In [1]: import numpy as np

In [2]: import numpy.linalg as la

In [3]: np.set_printoptions(suppress=True, linewidth=160)

In [4]: def rnd(a):
   ...:     return np.round(a, 2) + 0
   ...: 

In [5]: W0 = np.array([[1, 0, 1, 2, 2, -1, 3, -1],
   ...:     [-2, 2, 3, 2, 1, -3, 1, 0],
   ...:     [2, 0, 3, -1, -3, 2, 3, 1],
   ...:     [3, -1, -2, -2, 3, -2, -3, -2],
   ...:     [2, -3, -1, -3, 3, 2, 0, 1],
   ...:     [0, 3, 1, -3, 1, -3, -1, -3],
   ...:     [-2, -1, 2, 2, 3, 3, 0, 2],
   ...:     [-3, -3, 0, 0, 0, -2, 3, -3],
   ...:     [0, 0, 3, 0, 3, -2, 0, -2],
   ...:     [0, -3, 0, -3, -1, -3, 2, -3],
   ...:     [2, -3, -3, -3, 1, 2, -1, 1],
   ...:     [0, 3, 2, -1, 1, -2, 0, -3],
   ...:     [2, 1, 0, 1, 3, -2, -3, 2]])

In [6]: W0
Out[6]: 
array([[ 1,  0,  1,  2,  2, -1,  3, -1],
       [-2,  2,  3,  2,  1, -3,  1,  0],
       [ 2,  0,  3, -1, -3,  2,  3,  1],
       [ 3, -1, -2, -2,  3, -2, -3, -2],
       [ 2, -3, -1, -3,  3,  2,  0,  1],
       [ 0,  3,  1, -3,  1, -3, -1, -3],
       [-2, -1,  2,  2,  3,  3,  0,  2],
       [-3, -3,  0,  0,  0, -2,  3, -3],
       [ 0,  0,  3,  0,  3, -2,  0, -2],
       [ 0, -3,  0, -3, -1, -3,  2, -3],
       [ 2, -3, -3, -3,  1,  2, -1,  1],
       [ 0,  3,  2, -1,  1, -2,  0, -3],
       [ 2,  1,  0,  1,  3, -2, -3,  2]])

In [7]: B = np.c_[W0[:, :7] @ np.array([[7, 2, 9, 9, 1, 8, 2],
   ...:     [6, 4, 5, 1, 5, 4, 5],
   ...:     [9, 9, 3, 3, 3, 3, 7],
   ...:     [1, 9, 7, 3, 2, 3, 8],
   ...:     [8, 5, 7, 7, 1, 3, 2],
   ...:     [8, 4, 9, 7, 2, 9, 2],
   ...:     [8, 6, 1, 5, 4, 2, 6]]), np.array([2, 1, 0, 1, -1, 0, 2, -1, -1, -1, -1, 0, -1])]

In [8]: B
Out[8]: 
array([[ 50,  53,  34,  40,  20,  20,  45,   2],
       [ 19,  48,  -4, -10,  20, -15,  45,   1],
       [ 56,  33,  20,  32,  22,  37,  33,   0],
       [-21, -45,   2,   6, -25,  -7, -45,   1],
       [ 24, -21,  18,  38, -15,  19, -32,  -1],
       [  0, -19, -24, -22,   3, -20, -12,   0],
       [ 48,  55,  45,  35,  12,  28,  33,   2],
       [-31,  -8, -57, -29, -10, -48,  -7,  -1],
       [ 35,  34,  12,  16,   8,   0,  23,  -1],
       [-37, -44, -68, -30, -20, -47, -35,  -1],
       [-18, -55,  -3,  13, -27,   5, -56,  -1],
       [ 27,  18,   3,  -1,  16,   0,  19,   0],
       [  5,   6,  30,  14,  -4,   8,   1,  -1]])

In [9]: la.matrix_rank(B)
Out[9]: np.int64(8)

In [10]: rnd(la.lstsq(W0, B[:, 0])[0])
Out[10]: array([7., 6., 9., 1., 8., 8., 8., 0.])

In [11]: la.matrix_rank(np.c_[W0, B])
Out[11]: np.int64(9)

In [12]: x = np.array([1, 0, -1, 0, 0, 2, 2, 2])

In [13]: rhs = B @ x

In [14]: rnd(la.lstsq(B, rhs)[0])
Out[14]: array([ 1.,  0., -1.,  0.,  0.,  2.,  2.,  2.])

In [15]: rnd(la.solve(B.T @ B, B.T @ rhs))
Out[15]: array([ 1.,  0., -1.,  0.,  0.,  2.,  2.,  2.])

In [16]: rnd(la.pinv(B) @ B)
Out[16]: 
array([[1., 0., 0., 0., 0., 0., 0., 0.],
       [0., 1., 0., 0., 0., 0., 0., 0.],
       [0., 0., 1., 0., 0., 0., 0., 0.],
       [0., 0., 0., 1., 0., 0., 0., 0.],
       [0., 0., 0., 0., 1., 0., 0., 0.],
       [0., 0., 0., 0., 0., 1., 0., 0.],
       [0., 0., 0., 0., 0., 0., 1., 0.],
       [0., 0., 0., 0., 0., 0., 0., 1.]])

In [17]: rng = np.random.default_rng(6684)

In [18]: rhs = rhs + 0.02 * rng.normal(size=13)

In [19]: rnd(rhs)
Out[19]: array([ 150.  ,   84.96,  176.02, -124.98,  -21.99,  -40.01,  129.03,  -85.99,   66.99, -134.99, -118.99,   62.02,   -8.99])

In [20]: c, *_ = la.lstsq(B, rhs)

In [21]: rnd(c)
Out[21]: array([ 1.,  0., -1.,  0.,  0.,  2.,  2.,  2.])

In [22]: rnd(la.norm(rhs - B @ c))
Out[22]: np.float64(0.05)

In [23]: x = np.array([1, -3, 1, -2, -1, -3, -1, -1])

In [24]: rhs = W0 @ x

In [25]: rnd(la.pinv(W0) @ W0)
Out[25]: 
array([[1., 0., 0., 0., 0., 0., 0., 0.],
       [0., 1., 0., 0., 0., 0., 0., 0.],
       [0., 0., 1., 0., 0., 0., 0., 0.],
       [0., 0., 0., 1., 0., 0., 0., 0.],
       [0., 0., 0., 0., 1., 0., 0., 0.],
       [0., 0., 0., 0., 0., 1., 0., 0.],
       [0., 0., 0., 0., 0., 0., 1., 0.],
       [0., 0., 0., 0., 0., 0., 0., 1.]])

In [26]: la.solve(W0, rhs)
LinAlgError: Last 2 dimensions of the array must be square


In [27]: rnd(la.solve(W0.T @ W0, W0.T @ rhs))
Out[27]: array([ 1., -3.,  1., -2., -1., -3., -1., -1.])

In [28]: rhs
Out[28]: array([ -3,  -2,   0,  16,   6,  10, -15,  12,   8,  26,   7,   3,   1])

In [29]: rhs = rhs + 0.05 * rng.normal(size=13)

In [30]: rnd(rhs)
Out[30]: array([ -2.94,  -2.08,  -0.03,  16.05,   5.99,   9.91, -15.01,  11.99,   7.97,  26.01,   7.04,   2.93,   0.99])

In [31]: c, *_ = la.lstsq(W0, rhs)

In [32]: rnd(c)
Out[32]: array([ 1.02, -3.01,  0.99, -1.98, -1.  , -2.99, -1.  , -1.02])

In [33]: rnd(W0.T @ (rhs - W0 @ c))
Out[33]: array([0., 0., 0., 0., 0., 0., 0., 0.])

In [34]: B = W0[0, 0] * W0[1:] - np.outer(W0[1:, 0], W0[0])

In [35]: B
Out[35]: 
array([[  0,   2,   5,   6,   5,  -5,   7,  -2],
       [  0,   0,   1,  -5,  -7,   4,  -3,   3],
       [  0,  -1,  -5,  -8,  -3,   1, -12,   1],
       [  0,  -3,  -3,  -7,  -1,   4,  -6,   3],
       [  0,   3,   1,  -3,   1,  -3,  -1,  -3],
       [  0,  -1,   4,   6,   7,   1,   6,   0],
       [  0,  -3,   3,   6,   6,  -5,  12,  -6],
       [  0,   0,   3,   0,   3,  -2,   0,  -2],
       [  0,  -3,   0,  -3,  -1,  -3,   2,  -3],
       [  0,  -3,  -5,  -7,  -3,   4,  -7,   3],
       [  0,   3,   2,  -1,   1,  -2,   0,  -3],
       [  0,   1,  -2,  -3,  -1,   0,  -9,   4]])

In [36]: W0[:, 0] / W0[0, 0]
Out[36]: array([ 1., -2.,  2.,  3.,  2.,  0., -2., -3.,  0.,  0.,  2.,  0.,  2.])

In [37]: Q, r_ = la.qr(W0)

In [38]: rnd(abs(r_[0, 0])), rnd(la.norm(W0[:, 0]))
Out[38]: (np.float64(6.56), np.float64(6.56))

In [39]: Q.shape, r_.shape
Out[39]: ((13, 8), (8, 8))

In [40]: rnd(Q.T @ Q)
Out[40]: 
array([[1., 0., 0., 0., 0., 0., 0., 0.],
       [0., 1., 0., 0., 0., 0., 0., 0.],
       [0., 0., 1., 0., 0., 0., 0., 0.],
       [0., 0., 0., 1., 0., 0., 0., 0.],
       [0., 0., 0., 0., 1., 0., 0., 0.],
       [0., 0., 0., 0., 0., 1., 0., 0.],
       [0., 0., 0., 0., 0., 0., 1., 0.],
       [0., 0., 0., 0., 0., 0., 0., 1.]])

In [41]: np.trace(Q @ Q.T)
Out[41]: np.float64(8.0)
